In [1]: import numpy as np

In [2]: np.set_printoptions(precision=3, suppress=True, linewidth=100, floatmode="fixed")

In [3]: arr = np.load("run7.npy")

In [4]: arr
Out[4]: 
array([[0.500, 0.000, 0.500, 0.000],
       [0.333, 0.333, 0.333, 0.000],
       [0.000, 0.000, 0.667, 0.333],
       [0.250, 0.000, 0.250, 0.500]])

In [5]: # rows sum to 1

In [6]: Y = np.linalg.inv(arr)

In [7]: round(np.linalg.det(arr) * np.linalg.det(Y), 3)
Out[7]: np.float64(1.0)

In [8]: (np.abs(Y) > 1e-9).astype(int)
Out[8]: 
array([[1, 0, 1, 1],
       [1, 1, 0, 0],
       [1, 0, 1, 1],
       [1, 0, 0, 1]])

In [9]: round(np.linalg.slogdet(arr)[0], 3)
Out[9]: np.float64(1.0)

In [10]: Y
Out[10]: 
array([[ 1.500,  0.000, -1.500,  1.000],
       [-2.000,  3.000,  0.000,  0.000],
       [ 0.500,  0.000,  1.500, -1.000],
       [-1.000,  0.000,  0.000,  2.000]])

In [11]: np.round(arr @ Y, 3) + 0
Out[11]: 
array([[1.000, 0.000, 0.000, 0.000],
       [0.000, 1.000, 0.000, 0.000],
       [0.000, 0.000, 1.000, 0.000],
       [0.000, 0.000, 0.000, 1.000]])

In [12]: np.allclose(Y, Y.T)
Out[12]: False

In [13]: (Y - Y.T) / 2
Out[13]: 
array([[ 0.000,  1.000, -1.000,  1.000],
       [-1.000,  0.000,  0.000,  0.000],
       [ 1.000,  0.000,  0.000, -0.500],
       [-1.000,  0.000,  0.500,  0.000]])

In [14]: np.allclose(Y @ Y.T, Y.T @ Y)
Out[14]: False

In [15]: np.sort(np.abs(np.linalg.eigvals(Y)))
Out[15]: array([1.000, 2.449, 2.449, 3.000])

In [16]: round(np.abs(np.linalg.eigvals(Y)).max(), 3)
Out[16]: np.float64(3.0)
